$ python3 -q
>>> import numpy as np
>>> np.set_printoptions(suppress=True, linewidth=140)
>>> u = np.array([3, -3, -5, 2]) + 0.5
>>> K = np.eye(4) - 2 * np.outer(u, u) / (u @ u)
>>> print(K.round(2))
[[ 0.46  0.39  0.7  -0.39]
 [ 0.39  0.72 -0.5   0.28]
 [ 0.7  -0.5   0.1   0.5 ]
 [-0.39  0.28  0.5   0.72]]
>>> # symmetric
>>> W1 = np.array([[0, 3, 0], [1, 2, 1], [0, 0, 0], [3, 3, 3]])
>>> b = np.array([3, 2, 2])
>>> H = np.maximum(K @ W1 + b, 0)
>>> print((H > 0).astype(int))
[[1 1 1]
 [1 1 1]
 [1 1 1]
 [1 1 1]]
>>> print(np.linalg.matrix_rank(H))
3
>>> print(H.round(2))
[[2.22 2.98 1.22]
 [4.56 5.44 3.56]
 [4.   4.6  3.  ]
 [5.44 3.56 4.44]]
>>> basis = np.array([[4, 5], [0, 2], [5, 3]])
>>> print(np.round(H @ basis, 2))
[[15.   20.73]
 [36.   44.33]
 [31.   38.2 ]
 [44.   47.67]]
>>> print(W1 @ basis)
[[ 0  6]
 [ 9 12]
 [ 0  0]
 [27 30]]
>>> rng = np.random.default_rng(151640)
>>> lab = rng.permutation(4)
>>> print(lab)
[3 0 2 1]
>>> A2 = K[lab][:, lab]
>>> print(np.round(np.diag(A2), 2))
[0.72 0.46 0.1  0.72]
>>> print(np.round(np.sort(np.abs(np.linalg.eigvals(A2))), 2))
[1. 1. 1. 1.]
>>> print(np.allclose(A2, K))
False
>>> print(round(np.linalg.det(A2), 2), np.round(np.linalg.det(K[lab]), 2))
-1.0 -1.0
>>> print(np.trace(A2))
2.0
>>> M = np.load("data.npy")
>>> print(M)
[[0. 7. 5.]
 [7. 0. 0.]
 [5. 0. 0.]]
>>> left, sigma, VT = np.linalg.svd(M)
>>> evecs = VT[:(sigma > 1e-8).sum()]
>>> x = M[1] + -3 * M[2] + rng.integers(2) * np.eye(3)[1]
>>> print(x)
[-8.  0.  0.]
>>> print(np.linalg.matrix_rank(np.vstack([M, x])))
2
>>> print(np.round(evecs.T @ evecs, 2))
[[1.   0.   0.  ]
 [0.   0.66 0.47]
 [0.   0.47 0.34]]
>>> x = np.array([-3, -2, -6])
>>> a = np.maximum(M @ x, 0)
>>> print(M.T @ a)
[0. 0. 0.]
>>> print(np.flatnonzero(a > 1e-9))
[]
>>> print(a)
[0. 0. 0.]
>>> print(np.maximum(M @ x, 0) - np.maximum(-M @ x, 0))
[-44. -21. -15.]
>>> ev, evecs = np.linalg.eig(K)
>>> print(round(np.prod(ev), 2))
-1.0
>>> print(np.round(np.sort(np.linalg.eigvals(K @ K)), 2))
[1. 1. 1. 1.]
>>> print(np.round(np.sort(np.linalg.eigvals(K.T)), 2))
[-1.  1.  1.  1.]
>>> print(ev.round(2))
[ 1. -1.  1.  1.]
>>> W1 = np.array([[-3, -2, 1, 1, -1], [3, -1, -2, 2, -3], [0, -2, 2, 2, 2]])
>>> b = np.array([0, 2, -3, -1, -2])
>>> H = np.maximum(M @ W1 + b, 0)
>>> print(np.linalg.matrix_rank(H))
3
>>> print((H > 0).astype(int))
[[1 0 0 1 0]
 [0 0 1 1 0]
 [0 0 1 1 0]]
>>> basis = np.array([[3, -1, 1], [0, -2, 3], [1, 2, 2], [-1, -3, 1], [-2, -3, -3]])
>>> print(H @ basis)
[[ 40. -90.  44.]
 [ -2. -10.  14.]
 [ -2.  -8.   8.]]
>>> print(W1 @ basis)
[[-7  9 -3]
 [11 -2  7]
 [-4 -4 -6]]
>>> ev, evecs = np.linalg.eigh(K)
>>> x = np.array([2, 1, 5, 3])
>>> print(x @ K @ x)
34.1
>>> print(np.round(evecs * np.maximum(ev, 0) @ evecs.T, 2))
[[ 0.73  0.19  0.35 -0.19]
 [ 0.19  0.86 -0.25  0.14]
 [ 0.35 -0.25  0.55  0.25]
 [-0.19  0.14  0.25  0.86]]
>>> print(np.round(np.linalg.eigvalsh(K[1:, 1:]), 2))
[-0.46  1.    1.  ]
>>> mat = np.loadtxt("a.csv", delimiter=",")
>>> print(mat)
[[2. 1.]
 [0. 2.]]
>>> print(round(float(np.linalg.norm(K, 1)), 2), np.round(np.linalg.norm(K, np.inf), 2))
1.93 1.93
>>> print(np.round(np.linalg.norm(K, axis=1), 2))
[1. 1. 1. 1.]
>>> X = np.load("test5.npy")
>>> print(X)
[[0. 0. 1.]
 [0. 0. 4.]
 [1. 4. 0.]]
>>> ev, evecs = np.linalg.eigvalsh(X)
Traceback (most recent call last):
  File "<python-input-62>", line 1, in <module>
    ev, evecs = np.linalg.eigvalsh(X)
    ^^^^^^^^^
ValueError: too many values to unpack (expected 2)
>>> ev, evecs = np.linalg.eigh(X)
>>> print(np.round(np.linalg.svd(X, compute_uv=False), 2))
[4.12 4.12 0.  ]
>>> print(np.round(evecs.T @ evecs, 2) + 0)
[[1. 0. 0.]
 [0. 1. 0.]
 [0. 0. 1.]]
>>> print(np.round(evecs.T @ X @ evecs, 2) + 0)
[[-4.12  0.    0.  ]
 [ 0.    0.    0.  ]
 [ 0.    0.    4.12]]
>>> print(np.round(evecs @ np.diag(ev) @ evecs.T, 2) + 0)
[[0. 0. 1.]
 [0. 0. 4.]
 [1. 4. 0.]]
>>> print(np.einsum("ij,ji->", X, X))
34.0
>>> print(np.round(np.poly(X), 2) + 0)
[  1.   0. -17.   0.]
>>> print(round(float(np.linalg.eigvals(X).sum().real), 2))
0.0
>>> print(round(np.linalg.det(X[::-1]), 2))
0.0
>>> print(np.round(np.linalg.eigvals(X), 2) + 0)
[-4.12  0.    4.12]
>>> ev, evecs = np.linalg.eigh(X)
>>> x = np.array([0, 7, 8])
>>> print(np.round(x @ X @ x / (x @ x), 2), round(ev[0], 2), np.round(ev[-1], 2))
3.96 -4.12 4.12
>>> print(np.abs(X).sum(axis=1).max(), np.round(np.abs(ev).max(), 2))
5.0 4.12
>>> print(np.round(np.linalg.eigvalsh(X[1:, 1:]), 2))
[-4.  4.]
>>> print(np.round(evecs * np.maximum(ev, 0) @ evecs.T, 2))
[[0.12 0.49 0.5 ]
 [0.49 1.94 2.  ]
 [0.5  2.   2.06]]
>>> arr = np.load("case17.npy")
>>> print(arr)
[[0 0 0]
 [0 1 0]
 [2 0 1]]
>>> # 2 groups of indices that never mix
>>> print((np.linalg.matrix_power((arr != 0) + (arr.T != 0) + np.eye(3), 3) > 0).astype(int))
[[1 0 1]
 [0 1 0]
 [1 0 1]]
>>> print(np.flatnonzero(np.linalg.matrix_power((arr != 0) + (arr.T != 0) + np.eye(3), 3)[2]))
[0 2]
>>> print(np.round(np.linalg.det(arr), 2))
0.0
>>> print(arr @ arr)
[[0 0 0]
 [0 1 0]
 [2 0 1]]
>>> print(np.allclose(arr[:-1].T @ np.linalg.lstsq(arr[:-1].T, arr[-1])[0], arr[-1]))
False
>>> print(np.unique(arr.round(6), axis=0).shape)
(3, 3)
>>> print(np.abs(np.diag(np.linalg.qr(arr)[1])) > 1e-9)
[ True  True False]
>>> print(np.linalg.lstsq(arr[:-1].T, arr[-1])[2])
1
>>> left, sigma, VT = np.linalg.svd(arr)
>>> evecs = VT[:(sigma > 1e-8).sum()]
>>> x = arr[1] + 2 * arr[2] + rng.integers(2) * np.eye(3)[0]
>>> print(x)
[5. 1. 2.]
>>> print(np.round(np.diag(evecs.T @ evecs), 2))
[0.8 1.  0.2]
>>> print(round(np.linalg.norm(x - evecs.T @ evecs @ x), 2))
0.45
>>> print(np.round(evecs.T @ evecs, 2))
[[0.8 0.  0.4]
 [0.  1.  0. ]
 [0.4 0.  0.2]]
>>> print(np.linalg.matrix_rank(arr, rtol=0.1))
2
>>> A2 = np.array([[1, 1], [1, -1]])
>>> E = np.kron(A2, np.kron(A2, A2))[rng.permutation(8)][:3]
>>> print(E)
[[ 1 -1  1 -1 -1  1 -1  1]
 [ 1  1  1  1  1  1  1  1]
 [ 1  1 -1 -1 -1 -1  1  1]]
>>> # column 4 repeats column 3
>>> def softmax(z):
...     e = np.exp(z - z.max(axis=-1, keepdims=True))
...     return e / e.sum(axis=-1, keepdims=True)
... 
>>> print(np.round(softmax(E[1]), 2))
[0.12 0.12 0.12 0.12 0.12 0.12 0.12 0.12]
>>> print(np.round(softmax(10 * E[1]), 2))
[0.12 0.12 0.12 0.12 0.12 0.12 0.12 0.12]
>>> print(np.round(softmax(E[1] + 2), 2))
[0.12 0.12 0.12 0.12 0.12 0.12 0.12 0.12]
>>> att = E @ E.T / np.sqrt(8)
>>> print(np.round(softmax(att), 2))
[[0.89 0.05 0.05]
 [0.05 0.89 0.05]
 [0.05 0.05 0.89]]
>>> print(np.round(softmax(att)[1] @ E, 2))
[1.   0.89 0.89 0.79 0.79 0.89 0.89 1.  ]
>>> print(np.round(softmax(att + np.triu(np.full(att.shape, -np.inf), 1)), 2))
[[1.   0.   0.  ]
 [0.06 0.94 0.  ]
 [0.05 0.05 0.89]]
>>> print(np.round(np.linalg.norm(E, axis=1), 2))
[2.83 2.83 2.83]
>>> print(np.linalg.norm(E, axis=1).argmax())
0
>>> print(round(float(np.linalg.norm(E[2] - E[1])), 2))
4.0
>>> print(round(np.linalg.norm(E, "nuc"), 2))
8.49
>>> print(np.round(np.linalg.norm(E, axis=0), 2))
[1.73 1.73 1.73 1.73 1.73 1.73 1.73 1.73]
>>> print(round(float(np.linalg.norm(E) ** 2 / np.linalg.norm(E, 2) ** 2), 2))
3.0
>>> print(round(np.linalg.norm(E[2], 1), 2), np.round(np.linalg.norm(E[2], np.inf), 2))
8.0 1.0
>>> x = np.array([2, 1, 2, 3, 3, 0, 3, 0])
>>> a = np.maximum(E @ x, 0)
>>> print(np.maximum(E @ x, 0) - np.maximum(-E @ x, 0))
[-6 14 -2]
>>> W1 = np.array([[7, 0, -6],
...     [-6, 9, -8],
...     [-1, 0, -8],
...     [-7, -2, -5],
...     [3, -9, 2],
...     [5, 4, 6],
...     [6, 3, 5],
...     [8, 7, 0]])
>>> b = np.array([1, 5, 3])
>>> H = np.maximum(E @ W1 + b, 0)
>>> print(np.round((H > 0).mean(axis=0), 2))
[1.   1.   0.33]
>>> print(H)
[[24 15  1]
 [16 17  0]
 [16 31  0]]
>>> basis = np.array([[3, 3, 1], [1, 0, 3], [3, 1, 0]])
>>> print((H @ basis).round(6).argmax(axis=1))
[0 2 2]
>>> t3 = np.stack([E, 5 * E, E[::-1]])
>>> print(np.linalg.matrix_rank(t3))
[3 3 3]
>>> print(t3.shape)
(3, 3, 8)
>>> print(np.linalg.matrix_rank(t3.reshape(3, -1)))
2
>>> print(np.round(np.linalg.norm(t3, axis=(1, 2)), 2))
[ 4.9  24.49  4.9 ]
